% ipython --no-banner

In [1]: import numpy as np

In [2]: np.set_printoptions(suppress=True, linewidth=100)

In [3]: X = np.load("layer2.npy")

In [4]: X
Out[4]: 
array([[4., 1., 0., 0., 0., 0., 0., 0., 0., 0., 0., 0., 0., 0.],
       [0., 4., 1., 0., 0., 0., 0., 0., 0., 0., 0., 0., 0., 0.],
       [0., 0., 4., 1., 0., 0., 0., 0., 0., 0., 0., 0., 0., 0.],
       [0., 0., 0., 4., 1., 0., 0., 0., 0., 0., 0., 0., 0., 0.],
       [0., 0., 0., 0., 4., 1., 0., 0., 0., 0., 0., 0., 0., 0.],
       [0., 0., 0., 0., 0., 4., 1., 0., 0., 0., 0., 0., 0., 0.],
       [0., 0., 0., 0., 0., 0., 4., 1., 0., 0., 0., 0., 0., 0.],
       [0., 0., 0., 0., 0., 0., 0., 4., 1., 0., 0., 0., 0., 0.],
       [0., 0., 0., 0., 0., 0., 0., 0., 4., 1., 0., 0., 0., 0.],
       [0., 0., 0., 0., 0., 0., 0., 0., 0., 4., 1., 0., 0., 0.],
       [0., 0., 0., 0., 0., 0., 0., 0., 0., 0., 4., 1., 0., 0.],
       [0., 0., 0., 0., 0., 0., 0., 0., 0., 0., 0., 4., 1., 0.],
       [0., 0., 0., 0., 0., 0., 0., 0., 0., 0., 0., 0., 4., 1.],
       [0., 0., 0., 0., 0., 0., 0., 0., 0., 0., 0., 0., 0., 4.]])

In [5]: vec = np.array([2, 6, 2, 7, 9, 3, 6, 2, 1, 3, 0, 2, 4, 0])

In [6]: a = np.maximum(X @ vec, 0)

In [7]: np.round(np.tanh(X @ vec), 2)
Out[7]: array([1.  , 1.  , 1.  , 1.  , 1.  , 1.  , 1.  , 1.  , 1.  , 1.  , 0.96, 1.  , 1.  , 0.  ])

In [8]: np.maximum(X @ (3 * vec), 0)
Out[8]: array([ 42.,  78.,  45., 111., 117.,  54.,  78.,  27.,  21.,  36.,   6.,  36.,  48.,   0.])

In [9]: np.flatnonzero(a > 1e-9)
Out[9]: array([ 0,  1,  2,  3,  4,  5,  6,  7,  8,  9, 10, 11, 12])

In [10]: np.maximum(X @ vec, 0) - np.maximum(-X @ vec, 0)
Out[10]: array([14., 26., 15., 37., 39., 18., 26.,  9.,  7., 12.,  2., 12., 16.,  0.])

In [11]: X.T @ a
Out[11]: array([ 56., 118.,  86., 163., 193., 111., 122.,  62.,  37.,  55.,  20.,  50.,  76.,  16.])

In [12]: vec = np.array([4, 4, 0, -3, -3, 2, 4, 4, -5, 3, -5, 2, -5, 0])

In [13]: np.linalg.norm(X @ vec) <= np.linalg.norm(X, 2) * np.linalg.norm(vec) + 1e-9
Out[13]: np.True_

In [14]: X @ np.eye(14)[12]
Out[14]: array([0., 0., 0., 0., 0., 0., 0., 0., 0., 0., 0., 1., 4., 0.])

In [15]: (X * vec).sum(axis=1)
Out[15]: array([ 20.,  16.,  -3., -15., -10.,  12.,  20.,  11., -17.,   7., -18.,   3., -20.,   0.])

In [16]: vec = np.array([-1, 0, 1, -1, 2, 2, 3, -1, 0, 2, -3, 1, -1, -3])

In [17]: rhs = X @ vec

In [18]: b, lr = np.zeros(14), 1 / np.linalg.norm(X, 2) ** 2

In [19]: for i in range(300):
    ...:     b -= lr * X.T @ (X @ b - rhs)
    ...:     if i % 50 == 0: print(i, round(np.linalg.norm(X @ b - rhs), 2))
    ...: 
0 9.37
50 0.0
100 0.0
150 0.0
200 0.0
250 0.0

In [20]: np.round(np.linalg.cond(X), 2)
Out[20]: np.float64(1.65)

In [21]: def softmax(z):
    ...:     e = np.exp(z - z.max(axis=-1, keepdims=True))
    ...:     return e / e.sum(axis=-1, keepdims=True)
    ...: 

In [22]: np.round(softmax(X).sum(axis=1), 2)
Out[22]: array([1., 1., 1., 1., 1., 1., 1., 1., 1., 1., 1., 1., 1., 1.])

In [23]: np.round(softmax(10 * X[7]), 2) + 0
Out[23]: array([0., 0., 0., 0., 0., 0., 0., 1., 0., 0., 0., 0., 0., 0.])

In [24]: np.round(softmax(X[7]), 2)
Out[24]: array([0.01, 0.01, 0.01, 0.01, 0.01, 0.01, 0.01, 0.79, 0.04, 0.01, 0.01, 0.01, 0.01, 0.01])

In [25]: scores = X @ X.T / np.sqrt(14)

In [26]: softmax(scores).round(6).argmax(axis=1)
Out[26]: array([ 0,  1,  2,  3,  4,  5,  6,  7,  8,  9, 10, 11, 12, 13])

In [27]: np.round(softmax(scores)[7] @ X, 2)
Out[27]: array([0.04, 0.05, 0.05, 0.05, 0.05, 0.05, 0.11, 3.42, 0.95, 0.06, 0.05, 0.05, 0.05, 0.05])
